$ ipython --no-banner

In [1]: import numpy as np

In [2]: import numpy.linalg as la

In [3]: np.set_printoptions(suppress=True, linewidth=160)

In [4]: def rnd(a):
   ...:     return np.round(a, 3) + 0
   ...: 

In [5]: data = np.load("sample10.npy")

In [6]: data
Out[6]: 
array([[ 2.967,  2.651,  0.606],
       [ 3.245,  3.226,  1.142],
       [ 2.966,  3.212,  1.017],
       [ 3.418,  3.487,  0.835],
       [ 2.889,  3.263,  1.378],
       [ 2.885,  2.946,  0.81 ],
       [ 3.05 ,  3.302,  1.097],
       [ 2.921, -3.347, -3.128],
       [ 2.99 , -3.166, -3.345],
       [ 2.705, -2.757, -3.076],
       [ 3.573, -2.627, -3.048],
       [ 3.203, -3.063, -3.325],
       [ 3.073, -3.024, -2.815],
       [ 2.863, -2.256, -3.059],
       [ 0.858,  0.336, -2.343],
       [ 1.012,  0.798, -1.774],
       [ 0.862,  0.783, -1.905],
       [ 0.892,  0.952, -1.875],
       [ 1.023,  1.194, -1.893],
       [ 1.367,  1.462, -1.862],
       [ 1.428,  1.009, -2.078]])

In [7]: idx = data[:, 2] > np.median(data[:, 2])

In [8]: u = data[idx].mean(axis=0) - data[~idx].mean(axis=0)

In [9]: idx.astype(int)
Out[9]: array([1, 1, 1, 1, 1, 1, 1, 0, 0, 0, 0, 0, 0, 0, 0, 1, 0, 1, 0, 1, 0])

In [10]: rnd((((data - data.mean(axis=0)) @ u > 0) == idx).mean())
Out[10]: np.float64(0.905)

In [11]: np.argsort(-np.abs(u).round(6), kind="stable")
Out[11]: array([1, 2, 0])

In [12]: B = np.c_[data[:, :2] @ np.array([[0, 3], [3, 2]]), np.array([4, -9, 9, -9, 0, -2, 3, 4, 9, -7, 2, 9, -9, -4, -1, 9, 4, -9, -5, 9, 3])]

In [13]: rnd(B)
Out[13]: 
array([[  7.953,  14.203,   4.   ],
       [  9.678,  16.187,  -9.   ],
       [  9.636,  15.322,   9.   ],
       [ 10.461,  17.228,  -9.   ],
       [  9.789,  15.193,   0.   ],
       [  8.838,  14.547,  -2.   ],
       [  9.906,  15.754,   3.   ],
       [-10.041,   2.069,   4.   ],
       [ -9.498,   2.638,   9.   ],
       [ -8.271,   2.601,  -7.   ],
       [ -7.881,   5.465,   2.   ],
       [ -9.189,   3.483,   9.   ],
       [ -9.072,   3.171,  -9.   ],
       [ -6.768,   4.077,  -4.   ],
       [  1.008,   3.246,  -1.   ],
       [  2.394,   4.632,   9.   ],
       [  2.349,   4.152,   4.   ],
       [  2.856,   4.58 ,  -9.   ],
       [  3.582,   5.457,  -5.   ],
       [  4.386,   7.025,   9.   ],
       [  3.027,   6.302,   3.   ]])

In [14]: rnd(la.norm(B - data @ la.lstsq(data, B)[0], axis=0))
Out[14]: array([ 0.   ,  0.   , 29.553])

In [15]: la.matrix_rank(B)
Out[15]: np.int64(3)

In [16]: Z = data[[17, 15]].astype(float)

In [17]: for _ in range(7):
    ...:     idx = la.norm(data[:, None] - Z, axis=-1).argmin(axis=1)
    ...:     Z = np.array([data[idx == j].mean(axis=0) for j in range(2)])
    ...: 

In [18]: idx
Out[18]: array([1, 1, 1, 1, 1, 1, 1, 1, 1, 1, 1, 1, 1, 1, 0, 0, 0, 0, 0, 0, 0])

In [19]: print(np.abs(Z[1] - Z[0]).argmax())
0

In [20]: rnd(Z[1] - Z[0])
Out[20]: array([ 1.99 , -0.802,  0.896])

In [21]: P = data @ la.solve(data.T @ data, data.T)

In [22]: rnd(np.trace(P))
Out[22]: np.float64(3.0)

In [23]: print(rnd(la.eigvalsh(P)))
[0. 0. 0. 0. 0. 0. 0. 0. 0. 0. 0. 0. 0. 0. 0. 0. 0. 0. 1. 1. 1.]

In [24]: la.matrix_rank(np.eye(21) - P)
Out[24]: np.int64(18)

In [25]: arr = np.array([[1.0, 14.0, 0.5],
    ...:     [-0.9, -8.0, -0.3],
    ...:     [0.0, -38.0, -2.1],
    ...:     [-1.2, -4.0, -0.6]])

In [26]: np.argsort(-la.norm(arr, axis=0).round(6), kind="stable")[:3]
Out[26]: array([1, 2, 0])

In [27]: round(np.log10(la.cond(arr)))
Out[27]: 2
